% python3 -q
>>> import numpy as np
>>> np.set_printoptions(precision=4, suppress=True, linewidth=200, legacy="1.25")
>>> def tidy(a):
...     return np.round(a, 4) + 0
... 
>>> mat = np.load("x.npy")
>>> tidy(mat)
array([[ 1.   ,  0.   ,  0.   ,  0.   ,  0.   ,  0.   ,  0.   ,  0.   ,  0.   ,  0.   ,  0.   ,  0.   ,  0.   ,  0.   ],
       [ 0.   ,  1.   ,  0.   ,  0.   ,  0.   ,  0.   ,  0.   ,  0.   ,  0.   ,  0.   ,  0.   ,  0.   ,  0.   ,  0.   ],
       [ 0.   ,  0.   ,  1.   ,  0.   ,  0.   ,  0.   ,  0.   ,  0.   ,  0.   ,  0.   ,  0.   ,  0.   ,  0.   ,  0.   ],
       [ 0.   ,  0.   ,  0.   ,  1.   ,  0.   ,  0.   ,  0.   ,  0.   ,  0.   ,  0.   ,  0.   ,  0.   ,  0.   ,  0.   ],
       [ 0.   ,  0.   ,  0.   ,  0.   ,  0.866,  0.   ,  0.   ,  0.   ,  0.   , -0.5  ,  0.   ,  0.   ,  0.   ,  0.   ],
       [ 0.   ,  0.   ,  0.   ,  0.   ,  0.   ,  1.   ,  0.   ,  0.   ,  0.   ,  0.   ,  0.   ,  0.   ,  0.   ,  0.   ],
       [ 0.   ,  0.   ,  0.   ,  0.   ,  0.   ,  0.   ,  1.   ,  0.   ,  0.   ,  0.   ,  0.   ,  0.   ,  0.   ,  0.   ],
       [ 0.   ,  0.   ,  0.   ,  0.   ,  0.   ,  0.   ,  0.   ,  1.   ,  0.   ,  0.   ,  0.   ,  0.   ,  0.   ,  0.   ],
       [ 0.   ,  0.   ,  0.   ,  0.   ,  0.   ,  0.   ,  0.   ,  0.   ,  1.   ,  0.   ,  0.   ,  0.   ,  0.   ,  0.   ],
       [ 0.   ,  0.   ,  0.   ,  0.   ,  0.5  ,  0.   ,  0.   ,  0.   ,  0.   ,  0.866,  0.   ,  0.   ,  0.   ,  0.   ],
       [ 0.   ,  0.   ,  0.   ,  0.   ,  0.   ,  0.   ,  0.   ,  0.   ,  0.   ,  0.   ,  1.   ,  0.   ,  0.   ,  0.   ],
       [ 0.   ,  0.   ,  0.   ,  0.   ,  0.   ,  0.   ,  0.   ,  0.   ,  0.   ,  0.   ,  0.   ,  1.   ,  0.   ,  0.   ],
       [ 0.   ,  0.   ,  0.   ,  0.   ,  0.   ,  0.   ,  0.   ,  0.   ,  0.   ,  0.   ,  0.   ,  0.   ,  1.   ,  0.   ],
       [ 0.   ,  0.   ,  0.   ,  0.   ,  0.   ,  0.   ,  0.   ,  0.   ,  0.   ,  0.   ,  0.   ,  0.   ,  0.   ,  1.   ]])
>>> tidy(np.sort(np.linalg.eigvals(mat).real))
array([0.866, 0.866, 1.   , 1.   , 1.   , 1.   , 1.   , 1.   , 1.   , 1.   , 1.   , 1.   , 1.   , 1.   ])
>>> out = np.array([[-0.7, -0.9, 0.5],
...     [-0.9, 0.8, 1.8],
...     [0.9, 0.5, -0.4],
...     [1.5, -0.7, -0.2],
...     [0.3, -0.2, -0.4],
...     [1.0, 0.8, 1.3],
...     [0.8, 0.5, 0.0],
...     [-1.1, 1.1, 0.7]])
>>> Z = np.array([[-1.1, -1.2, 1.4, 1.2, 0.5, -0.2, 1.0, 0.9, -0.2, -0.1, 0.4, -1.3, 0.4, 0.2, 0.0],
...     [1.1, 1.0, 0.2, -0.8, 0.8, 2.4, 1.7, 0.2, -1.5, -1.9, -1.0, -0.9, 0.4, -0.5, 0.1],
...     [1.1, 1.8, -1.4, -0.4, 0.1, 0.6, -0.6, 0.1, 0.7, 1.0, -1.3, -0.5, 0.4, -1.0, -2.4]])
>>> K = out @ Z
>>> tidy(K)
array([[ 0.33,  0.84, -1.86, -0.32, -1.02, -1.72, -2.53, -0.76,  1.84,  2.28, -0.03,  1.47, -0.44, -0.19, -1.29],
       [ 3.85,  5.12, -3.62, -2.44,  0.37,  3.18, -0.62, -0.47,  0.24,  0.37, -3.5 , -0.45,  0.68, -2.38, -4.24],
       [-0.88, -1.3 ,  1.92,  0.84,  0.81,  0.78,  1.99,  0.87, -1.21, -1.44,  0.38, -1.42,  0.4 ,  0.33,  1.01],
       [-2.64, -2.86,  2.24,  2.44,  0.17, -2.1 ,  0.43,  1.19,  0.61,  0.98,  1.56, -1.22,  0.24,  0.85,  0.41],
       [-0.99, -1.28,  0.94,  0.68, -0.05, -0.78,  0.2 ,  0.19, -0.04, -0.05,  0.84, -0.01, -0.12,  0.56,  0.94],
       [ 1.21,  1.94, -0.26,  0.04,  1.27,  2.5 ,  1.58,  1.19, -0.49, -0.32, -2.09, -2.67,  1.24, -1.5 , -3.04],
       [-0.33, -0.46,  1.22,  0.56,  0.8 ,  1.04,  1.65,  0.82, -0.91, -1.03, -0.18, -1.49,  0.52, -0.09,  0.05],
       [ 3.19,  3.68, -2.3 , -2.48,  0.4 ,  3.28,  0.35, -0.7 , -0.94, -1.28, -2.45,  0.09,  0.28, -1.47, -1.57]])
>>> # rank 3
>>> t = np.radians(60)
>>> R = np.eye(15)
>>> R[6, 6] = R[8, 8] = np.cos(t)
>>> R[6, 8], R[8, 6] = -np.sin(t), np.sin(t)
>>> out = K @ R.T
>>> tidy(np.linalg.det(R)), np.trace(R)
(1.0, 14.0)
>>> tidy(np.abs(out - K).max(axis=0))
array([0.    , 0.    , 0.    , 0.    , 0.    , 0.    , 0.7433, 0.    , 3.111 , 0.    , 0.    , 0.    , 0.    , 0.    , 0.    ])
>>> np.allclose(K @ K.T, out @ out.T)
True
>>> np.argsort(-np.linalg.norm(K, axis=0).round(6), kind="stable")[:3]
array([1, 5, 0])
>>> J = np.loadtxt("w.csv", delimiter=",")
>>> J
array([[ 1.1556, -0.3041, -0.0915, -0.7348, -0.0972, -0.1438, -1.0719,  1.1571, -0.0588,  0.3627,  2.0068,  0.21  ,  0.3388, -0.8311,  0.9534],
       [-0.3385,  1.0516, -3.6303,  0.0053, -2.7624,  2.5866, -1.4694,  3.1227,  0.3314, -0.0869,  3.1909,  0.9231, -1.48  ,  0.3335, -0.6886],
       [ 1.1903, -0.5656,  0.3897, -1.2473,  0.3892, -0.6486,  0.1141, -0.1556,  1.3188,  0.2997, -0.4001, -0.6387,  0.7535,  1.0479, -0.4791],
       [ 0.4739, -1.1669,  1.7325,  0.0648,  1.1486, -0.7507,  0.783 , -1.0139, -0.7883, -0.3962, -0.3061, -0.3363, -0.1749,  0.1464, -0.0188],
       [ 0.7409, -0.7506, -0.1914, -1.4145,  0.2696,  0.8106, -0.8658,  2.0067,  0.8057,  1.8173, -0.5496,  0.2291, -0.4831, -0.3985, -0.5407],
       [-0.0085,  1.456 ,  0.0716,  1.2429, -0.1756, -0.9922, -0.2516, -1.4416,  0.3455, -0.6817,  0.6824, -0.5781,  2.1982, -0.1649,  1.1182],
       [-0.0547, -0.6748,  0.3814,  0.1743,  0.1656, -0.56  , -0.2819, -0.7371,  0.8274, -0.0295, -0.6659, -0.3974,  1.1614, -0.1007,  0.7046],
       [-1.1579, -0.3487,  0.282 ,  0.9162, -0.0026,  0.4528,  1.1015, -0.8252, -0.8899, -0.807 , -0.1148,  0.0109, -0.6147,  0.0787, -0.4704],
       [ 0.755 , -0.5889,  0.6305, -0.4079,  0.2807, -0.3506, -0.1621, -0.2799, -0.1925, -0.362 ,  0.9391, -0.5825,  0.0046,  0.0354,  0.5437],
       [-0.2601,  0.6944,  1.8092,  1.2465,  1.2348, -2.1944,  1.0929, -2.8735, -1.1643, -0.4541, -1.4864, -0.5651,  1.0996, -0.6968,  1.1521],
       [-0.5494,  2.1507, -1.0139,  0.844 , -1.0635, -0.4118, -0.1443, -1.0954, -0.3149, -0.9776,  1.6025,  0.0107,  0.8256, -0.2613,  0.9173],
       [-0.621 ,  1.6759, -1.0455,  0.594 , -0.534 ,  0.735 , -0.1475, -0.308 , -0.759 , -0.2431,  2.0773, -0.4188, -0.3326, -0.3731,  0.3801],
       [ 0.9631, -0.0273,  0.8801,  0.224 ,  0.1471, -1.051 , -0.5445, -0.7279, -0.347 , -1.0217,  1.8175, -0.7196,  1.2735, -0.2698,  1.1669],
       [-0.9829,  0.1969,  0.3395,  0.4467,  0.0512, -0.2164,  0.5346, -1.2935,  0.3496, -0.3764, -0.8642, -0.2216,  0.8124,  0.2597,  0.4729]])
>>> out = J / np.sqrt((J ** 2).mean(axis=1, keepdims=True))
>>> np.linalg.matrix_rank(J - J.mean(axis=1, keepdims=True))
14
>>> tidy(np.linalg.norm(out, axis=1))
array([3.873, 3.873, 3.873, 3.873, 3.873, 3.873, 3.873, 3.873, 3.873, 3.873, 3.873, 3.873, 3.873, 3.873])
